$ ipython --no-banner

In [1]: import numpy as np

In [2]: np.set_printoptions(precision=1, suppress=True, linewidth=200)

In [3]: data = np.loadtxt("a.csv", delimiter=",")

In [4]: data
Out[4]: 
array([[ 3.,  4.,  5.,  3.],
       [-2., -1.,  0., -2.],
       [-2., -1.,  0., -2.]])

In [5]: [round(float(x), 1) for x in np.linalg.svd(data, compute_uv=False)[:3]]
Out[5]: [8.3, 2.8, 0.0]

In [6]: round(float(np.linalg.norm(data, 2) / np.linalg.norm(data)), 1)
Out[6]: 0.9

In [7]: np.linalg.cond(data) > 100
Out[7]: np.True_

In [8]: U, sigma, Vt = np.linalg.svd(data)

In [9]: np.argmax(sigma[:-1] / (sigma[1:] + 1e-6)) + 1
Out[9]: np.int64(2)

In [10]: other = U[:, :2] @ np.diag(sigma[:2]) @ Vt[:2]

In [11]: np.linalg.matrix_rank(data, rtol=0.05)
Out[11]: np.int64(2)

In [12]: np.round(np.linalg.norm(data - other) / np.linalg.norm(data), 1)
Out[12]: np.float64(0.0)

In [13]: np.linalg.matrix_rank(other)
Out[13]: np.int64(2)

In [14]: round(np.abs(data - other).max(), 1)
Out[14]: np.float64(0.0)

In [15]: t3 = np.stack([data, -2 * data, data[::-1]])

In [16]: np.einsum("bij,cij->bc", t3, t3)
Out[16]: 
array([[  77., -154.,  -23.],
       [-154.,  308.,   46.],
       [ -23.,   46.,   77.]])

In [17]: (t3 @ data.T).shape
Out[17]: (3, 3, 3)

In [18]: np.linalg.matrix_rank(t3.reshape(3, -1))
Out[18]: np.int64(2)

In [19]: other = data / np.linalg.norm(data, axis=1, keepdims=True)

In [20]: cov = other @ other.T

In [21]: cov
Out[21]: 
array([[ 1. , -0.7, -0.7],
       [-0.7,  1. ,  1. ],
       [-0.7,  1. ,  1. ]])

In [22]: cov[1]
Out[22]: array([-0.7,  1. ,  1. ])

In [23]: evals, evecs = np.linalg.eigh(cov)

In [24]: np.abs(evecs[:, -1]).round(6).argmax()
Out[24]: np.int64(1)

In [25]: np.round(np.linalg.svd(cov, compute_uv=False), 1) + 0
Out[25]: array([2.6, 0.4, 0. ])

In [26]: np.round(np.linalg.eigvalsh(cov @ cov), 1) + 0
Out[26]: array([0. , 0.2, 6.8])

In [27]: other = np.array([[2, 9], [5, -1]])

In [28]: Z = np.array([[1, 1], [1, 2]])

In [29]: J = np.kron(other, Z)

In [30]: J
Out[30]: 
array([[ 2,  2,  9,  9],
       [ 2,  4,  9, 18],
       [ 5,  5, -1, -1],
       [ 5, 10, -1, -2]])

In [31]: other = np.linalg.invert(J)
AttributeError: module 'numpy.linalg' has no attribute 'invert'


In [32]: other = np.linalg.inv(J)

In [33]: np.round(J @ other, 1) + 0
Out[33]: 
array([[1., 0., 0., 0.],
       [0., 1., 0., 0.],
       [0., 0., 1., 0.],
       [0., 0., 0., 1.]])

In [34]: w1 = np.array([[5, 9], [8, 3], [6, 8], [7, 5]])

In [35]: coef = np.array([3, -5])

In [36]: H = np.maximum(J @ w1 + coef, 0)

In [37]: (H > 0).astype(int)
Out[37]: 
array([[1, 1],
       [1, 1],
       [1, 1],
       [1, 1]])

In [38]: H
Out[38]: 
array([[146, 136],
       [225, 187],
       [ 55,  42],
       [ 88,  52]])

In [39]: (H > 0).mean(axis=0)
Out[39]: array([1., 1.])

In [40]: Z = np.array([[-2, 2], [2, -9]])

In [41]: w1 @ Z
Out[41]: 
array([[  8, -71],
       [-10, -11],
       [  4, -60],
       [ -4, -31]])

In [42]: (H @ Z).round(6).argmax(axis=1)
Out[42]: array([0, 0, 0, 0])

In [43]: H @ Z
Out[43]: 
array([[  -20,  -932],
       [  -76, -1233],
       [  -26,  -268],
       [  -72,  -292]])

In [44]: cov = J.T @ J

In [45]: np.trace(cov), (J ** 2).sum()
Out[45]: (np.int64(777), np.int64(777))

In [46]: np.linalg.matrix_rank(cov)
Out[46]: np.int64(4)

In [47]: (J @ J.T).shape
Out[47]: (4, 4)

In [48]: cov
Out[48]: 
array([[ 58,  87,  26,  39],
       [ 87, 145,  39,  65],
       [ 26,  39, 164, 246],
       [ 39,  65, 246, 410]])

In [49]: np.linalg.eigvalsh(cov)[::-1]
Out[49]: array([582.7, 178.1,  12.4,   3.8])

In [50]: other = np.array([[-2, -3], [-2, 5]])

In [51]: E = np.tril(other)

In [52]: E
Out[52]: 
array([[-2,  0],
       [-2,  5]])

In [53]: w1 = np.array([[-2, -3, 2, -5], [5, -5, -4, 0]])

In [54]: coef = np.array([3, 1, 2, 3])

In [55]: H = np.maximum(E @ w1 + coef, 0)

In [56]: H
Out[56]: 
array([[ 7,  7,  0, 13],
       [32,  0,  0, 13]])

In [57]: Z = np.array([[2, 2], [2, 0], [3, -3], [3, -3]])

In [58]: w1 @ Z
Out[58]: 
array([[-19,   5],
       [-12,  22]])

In [59]: (H @ Z).round(6).argmax(axis=1)
Out[59]: array([0, 0])

In [60]: U, sigma, Vt = np.linalg.svd(H, full_matrices=False)

In [61]: U.shape, sigma.shape, Vt.shape
Out[61]: ((2, 2), (2,), (2, 4))

In [62]: np.round(U.T @ H @ Vt.T, 1) + 0
Out[62]: 
array([[36.6,  0. ],
       [ 0. , 11.1]])

In [63]: np.cumsum(sigma ** 2) / np.sum(sigma ** 2)
Out[63]: array([0.9, 1. ])

In [64]: np.allclose(U * sigma @ Vt, H)
Out[64]: True

In [65]: np.round(U.T @ U, 1) + 0
Out[65]: 
array([[1., 0.],
       [0., 1.]])

In [66]: np.round(np.sqrt((sigma ** 2).sum()), 1), np.round(np.linalg.norm(H), 1)
Out[66]: (np.float64(38.2), np.float64(38.2))

In [67]: np.abs(Vt[0])
Out[67]: array([0.9, 0.1, 0. , 0.5])

In [68]: sigma / sigma[0]
Out[68]: array([1. , 0.3])

In [69]: (sigma > 1e-8).sum()
Out[69]: np.int64(2)

In [70]: np.abs(U[:, 0]).round(6).argmax()
Out[70]: np.int64(1)

In [71]: np.round(Vt @ Vt.T, 1) + 0
Out[71]: 
array([[1., 0.],
       [0., 1.]])

In [72]: sigma
Out[72]: array([36.6, 11.1])

In [73]: F = np.load("layer19.npy")

In [74]: F
Out[74]: 
array([[1, 0, 0, 0],
       [5, 3, 0, 0],
       [4, 3, 1, 0],
       [1, 1, 3, 0]])

In [75]: F.reshape(-1, 2)
Out[75]: 
array([[1, 0],
       [0, 0],
       [5, 3],
       [0, 0],
       [4, 3],
       [1, 0],
       [1, 1],
       [3, 0]])

In [76]: t3 = F.reshape(4, 2, -1)

In [77]: np.einsum("ihd,jhd->hij", t3, t3).shape
Out[77]: (2, 4, 4)

In [78]: t3[:, 0]
Out[78]: 
array([[1, 0],
       [5, 3],
       [4, 3],
       [1, 1]])

In [79]: t3.sum(axis=1)
Out[79]: 
array([[1, 0],
       [5, 3],
       [5, 3],
       [4, 1]])

In [80]: np.argsort(-np.linalg.norm(F, axis=0).round(6), kind="stable")[:3]
Out[80]: array([0, 1, 2])

In [81]: np.linalg.cond(F) > 100
Out[81]: np.True_

In [82]: np.round(np.linalg.norm(F, 2) / np.linalg.norm(F), 1)
Out[82]: np.float64(0.9)

In [83]: np.linalg.matrix_rank(F, rtol=0.1)
Out[83]: np.int64(2)

In [84]: u = np.array([2, -1, -2, 2])

In [85]: other = J + np.outer(u, np.eye(4)[0])

In [86]: other
Out[86]: 
array([[ 4.,  2.,  9.,  9.],
       [ 1.,  4.,  9., 18.],
       [ 3.,  5., -1., -1.],
       [ 7., 10., -1., -2.]])

In [87]: m1 = np.loadtxt("m.csv", delimiter=",")

In [88]: m1
Out[88]: 
array([[0., 2., 2.],
       [2., 0., 0.],
       [2., 0., 0.]])

In [89]: def softmax(z):
    ...:     e = np.exp(z - z.max(axis=-1, keepdims=True))
    ...:     return e / e.sum(axis=-1, keepdims=True)
    ...: 

In [90]: np.round(softmax(10 * m1[0]), 1) + 0
Out[90]: array([0. , 0.5, 0.5])

In [91]: att = m1 @ m1.T / np.sqrt(3)

In [92]: np.round(softmax(att)[0] @ m1, 1) + 0
Out[92]: array([0., 2., 2.])

In [93]: np.round(softmax(att), 1) + 0
Out[93]: 
array([[1. , 0. , 0. ],
       [0. , 0.5, 0.5],
       [0. , 0.5, 0.5]])

In [94]: np.round(softmax(att + np.triu(np.full(att.shape, -np.inf), 1)), 1) + 0
Out[94]: 
array([[1. , 0. , 0. ],
       [0.1, 0.9, 0. ],
       [0. , 0.5, 0.5]])

In [95]: rank = np.linalg.matrix_rank(m1)

In [96]: rank
Out[96]: np.int64(2)

In [97]: ns = np.linalg.svd(m1)[2][rank:].T

In [98]: [int(np.linalg.matrix_rank(np.delete(m1, i, axis=0))) for i in range(3)]
Out[98]: [1, 2, 2]

In [99]: np.round(m1 @ ns, 1) + 0
Out[99]: 
array([[0.],
       [0.],
       [0.]])

In [100]: np.linalg.matrix_rank(m1.T @ m1), np.linalg.matrix_rank(m1 @ m1.T)
Out[100]: (np.int64(2), np.int64(2))

In [101]: [int(np.linalg.matrix_rank(m1[:i])) for i in range(1, len(m1) + 1)]
Out[101]: [1, 2, 2]

In [102]: ns @ ns.T
Out[102]: 
array([[ 0. ,  0. ,  0. ],
       [ 0. ,  0.5, -0.5],
       [ 0. , -0.5,  0.5]])

In [103]: K = np.tanh(np.array([[-0.4, -0.4],
     ...:     [0.2, 0.6],
     ...:     [0.7, -0.3],
     ...:     [0.9, -2.1],
     ...:     [1.3, 0.5],
     ...:     [-0.4, 0.3],
     ...:     [-0.5, 0.0],
     ...:     [-0.2, 0.3],
     ...:     [-1.2, 0.2],
     ...:     [-0.9, -1.7],
     ...:     [0.3, -0.8],
     ...:     [-0.2, 1.3],
     ...:     [-0.4, 1.1],
     ...:     [-0.3, 0.6],
     ...:     [1.1, 0.8],
     ...:     [0.5, 0.6],
     ...:     [1.6, 1.2],
     ...:     [0.2, 0.3],
     ...:     [0.8, -1.0],
     ...:     [-1.2, -0.8],
     ...:     [0.7, -0.5],
     ...:     [-1.0, -1.3],
     ...:     [0.7, 1.6],
     ...:     [1.4, 0.5],
     ...:     [1.3, -0.1]]) @ np.array([[-0.8, 1.2, -0.1], [0.0, 0.3, 0.6]]))

In [104]: K.round(1) + 0
Out[104]: 
array([[ 0.3, -0.5, -0.2],
       [-0.2,  0.4,  0.3],
       [-0.5,  0.6, -0.2],
       [-0.6,  0.4, -0.9],
       [-0.8,  0.9,  0.2],
       [ 0.3, -0.4,  0.2],
       [ 0.4, -0.5,  0. ],
       [ 0.2, -0.1,  0.2],
       [ 0.7, -0.9,  0.2],
       [ 0.6, -0.9, -0.7],
       [-0.2,  0.1, -0.5],
       [ 0.2,  0.1,  0.7],
       [ 0.3, -0.1,  0.6],
       [ 0.2, -0.2,  0.4],
       [-0.7,  0.9,  0.4],
       [-0.4,  0.7,  0.3],
       [-0.9,  1. ,  0.5],
       [-0.2,  0.3,  0.2],
       [-0.6,  0.6, -0.6],
       [ 0.7, -0.9, -0.3],
       [-0.5,  0.6, -0.4],
       [ 0.7, -0.9, -0.6],
       [-0.5,  0.9,  0.7],
       [-0.8,  0.9,  0.2],
       [-0.8,  0.9, -0.2]])

In [105]: z = K[:, 2] > np.median(K[:, 2])

In [106]: u = K[z].mean(axis=0) - K[~z].mean(axis=0)

In [107]: ((K - K.mean(axis=0)) @ u > 0).astype(int)
Out[107]: array([0, 1, 0, 0, 1, 1, 0, 1, 0, 0, 0, 1, 1, 1, 1, 1, 1, 1, 0, 0, 0, 0, 1, 1, 1])

In [108]: u.round(1) + 0
Out[108]: array([0. , 0.2, 0.7])

In [109]: z.astype(int)
Out[109]: array([0, 1, 0, 0, 1, 1, 0, 1, 1, 0, 0, 1, 1, 1, 1, 1, 1, 0, 0, 0, 0, 0, 1, 0, 0])

In [110]: x0 = np.array([9, 6, 4])

In [111]: a = np.maximum(K @ x0, 0)

In [112]: np.flatnonzero(a > 1e-9)
Out[112]: array([ 1,  5,  6,  7,  8, 11, 12, 13, 14, 15, 16, 17, 22])

In [113]: np.maximum(K @ x0, 0) - np.maximum(-K @ x0, 0)
Out[113]: array([-1.2,  2.3, -1.7, -6.5, -0.7,  1.4,  0.4,  1.3,  2.4, -2.9, -3.3,  5. ,  4.3,  2.5,  0.6,  1.7,  0.2,  1.1, -4. , -0.3, -2.4, -1.9,  3.5, -0.9, -2.3])

In [114]: other = np.c_[K[:, :2] @ np.array([[-3, -3], [3, 5]]), np.array([0, 0, 3, 3, 2, 3, 1, 0, 2, 2, 2, 1, 3, 3, 1, 0, 1, 3, 0, 1, 3, 2, 0, 1, 0])]

In [115]: other.round(1) + 0
Out[115]: 
array([[-2.5, -3.6,  0. ],
       [ 1.7,  2.5,  0. ],
       [ 3.4,  4.7,  3. ],
       [ 3.1,  4. ,  3. ],
       [ 5.1,  7. ,  2. ],
       [-2. , -2.8,  3. ],
       [-2.8, -3.8,  1. ],
       [-0.9, -1.2,  0. ],
       [-4.9, -6.6,  2. ],
       [-4.6, -6.5,  2. ],
       [ 1.1,  1.3,  2. ],
       [ 0. ,  0.3,  1. ],
       [-1.4, -1.7,  3. ],
       [-1.2, -1.6,  3. ],
       [ 4.9,  6.7,  1. ],
       [ 3.1,  4.4,  0. ],
       [ 5.5,  7.5,  1. ],
       [ 1.4,  2.1,  3. ],
       [ 3.4,  4.6,  0. ],
       [-5. , -6.9,  1. ],
       [ 3.3,  4.5,  3. ],
       [-4.8, -6.6,  2. ],
       [ 4.1,  5.9,  0. ],
       [ 5.3,  7.2,  1. ],
       [ 5.1,  6.9,  0. ]])

In [116]: np.linalg.matrix_rank(other)
Out[116]: np.int64(3)

In [117]: np.round(np.linalg.norm(other - K @ np.linalg.lstsq(K, other)[0], axis=0), 1) + 0
Out[117]: array([0. , 0. , 9.3])

In [118]: np.round(np.linalg.norm(np.linalg.qr(K)[0].T @ other, axis=0) ** 2 / ((other ** 2).sum(axis=0) + 1e-12), 1) + 0
Out[118]: array([1., 1., 0.])
